$ python -q
>>> import numpy as np
>>> np.set_printoptions(precision=2, suppress=True, linewidth=140, floatmode="fixed")
>>> mat = np.load("m.npy")
>>> mat
array([[  6.59,   1.94,  -1.87, -18.55,  -2.30],
       [ 15.46, -10.42,  -2.26,  -6.89,   0.12],
       [  1.68,  -1.67,  -0.51,   0.30,  19.85],
       [  2.67,  -5.02, -15.26,  -1.88, -11.46],
       [-16.44,  -8.49,  -0.54,   6.62,   3.67],
       [  1.79,  12.67,  -5.95,  14.15,  -0.87],
       [-12.10,   3.10,  11.56,  -1.81,  10.35],
       [ 15.36,  -2.40,  -0.82,  -4.69,  11.65],
       [-11.92,   1.63,   0.38,  -6.52, -14.58],
       [ 15.58,  -8.19,   5.30,  -6.14,   4.94],
       [ -5.12,  -0.47, -10.44,  10.45,  12.46],
       [-14.93,   2.28,  -1.55,  12.95,   1.31]])
>>> A2 = np.c_[mat[:, :2] @ np.array([[0, 0], [2, 2]]), np.array([0, 2, 3, 2, 3, 2, 3, 1, 1, 0, 1, 3])]
>>> A2
array([[  3.88,   3.88,   0.00],
       [-20.84, -20.84,   2.00],
       [ -3.34,  -3.34,   3.00],
       [-10.04, -10.04,   2.00],
       [-16.98, -16.98,   3.00],
       [ 25.34,  25.34,   2.00],
       [  6.20,   6.20,   3.00],
       [ -4.80,  -4.80,   1.00],
       [  3.26,   3.26,   1.00],
       [-16.38, -16.38,   0.00],
       [ -0.94,  -0.94,   1.00],
       [  4.56,   4.56,   3.00]])
>>> print(np.linalg.matrix_rank(np.c_[mat, A2]))
6
>>> np.linalg.matrix_rank(A2)
np.int64(2)
>>> print(np.abs(mat).max())
19.85
>>> round(np.linalg.norm(mat), 2)
np.float64(69.28)
>>> mat.sum(axis=1)
array([-14.19,  -3.99,  19.65, -30.95, -15.18,  21.79,  11.10,  19.10, -31.01,  11.49,   6.88,   0.06])
>>> mat.mean(axis=0)
array([-0.12, -1.25, -1.83, -0.17,  2.93])
>>> print(np.linalg.matrix_rank(mat))
5
>>> np.linalg.svd(mat, compute_uv=False)
array([45.47, 36.04, 27.93, 20.71, 14.98])
>>> mat.shape
(12, 5)
>>> Ac = (mat - mat.mean(axis=0)) / mat.std(axis=0)
>>> Ac.std(axis=0)
array([1.00, 1.00, 1.00, 1.00, 1.00])
>>> c = np.linalg.lstsq(np.delete(Ac, 4, axis=1), Ac[:, 4])[0]
>>> round(float(1 - np.var(Ac[:, 4] - np.delete(Ac, 4, axis=1) @ c)), 2)
0.36
>>> c
array([ 0.44, -0.14,  0.53,  0.62])
>>> np.abs(c).argmax()
np.int64(3)
>>> C2 = mat.T @ mat
>>> np.diag(C2)
array([1582.15,  463.46,  551.36, 1021.63, 1181.68])
>>> np.linalg.eigvalsh(C2)[::-1]
array([2067.83, 1299.23,  780.19,  428.77,  224.27])
>>> np.linalg.matrix_rank(C2)
np.int64(5)
>>> np.linalg.svd(mat, compute_uv=False) ** 2
array([2067.83, 1299.23,  780.19,  428.77,  224.27])
>>> print(round(np.trace(C2), 2), round(float((mat ** 2).sum()), 2))
4800.28 4800.28
>>> m1 = np.array([[1.12, 2.03, 0.16, 1.86, 0.97, -0.03, 2.01],
...     [0.96, 1.91, 0.04, 1.75, 0.74, -0.03, 2.01],
...     [1.04, 2.0, 0.03, 2.09, 1.17, -0.09, 1.88],
...     [2.03, -1.91, -1.03, -1.1, 0.05, -0.87, -0.95],
...     [1.95, -2.02, -0.84, -0.9, 0.03, -1.02, -0.97],
...     [1.9, -2.05, -0.88, -1.09, 0.1, -1.21, -1.08],
...     [-0.97, -0.1, 1.86, 0.93, 0.86, 1.98, -1.98],
...     [-1.03, -0.29, 1.87, 0.94, 1.03, 1.97, -2.02],
...     [-1.0, 0.05, 1.96, 1.15, 1.1, 2.1, -1.89]])
>>> A2 = np.c_[m1[:, :2] @ np.array([[4, 2], [-4, 2]]), np.array([2, -2, -2, -1, 1, -3, -3, 1, 2])]
>>> A2
array([[-3.64,  6.30,  2.00],
       [-3.80,  5.74, -2.00],
       [-3.84,  6.08, -2.00],
       [15.76,  0.24, -1.00],
       [15.88, -0.14,  1.00],
       [15.80, -0.30, -3.00],
       [-3.48, -2.14, -3.00],
       [-2.96, -2.64,  1.00],
       [-4.20, -1.90,  2.00]])
>>> np.round(np.linalg.norm(A2 - m1 @ np.linalg.lstsq(m1, A2)[0], axis=0), 2) + 0
array([0.00, 0.00, 4.29])
>>> print(np.linalg.matrix_rank(np.c_[m1, A2]))
8
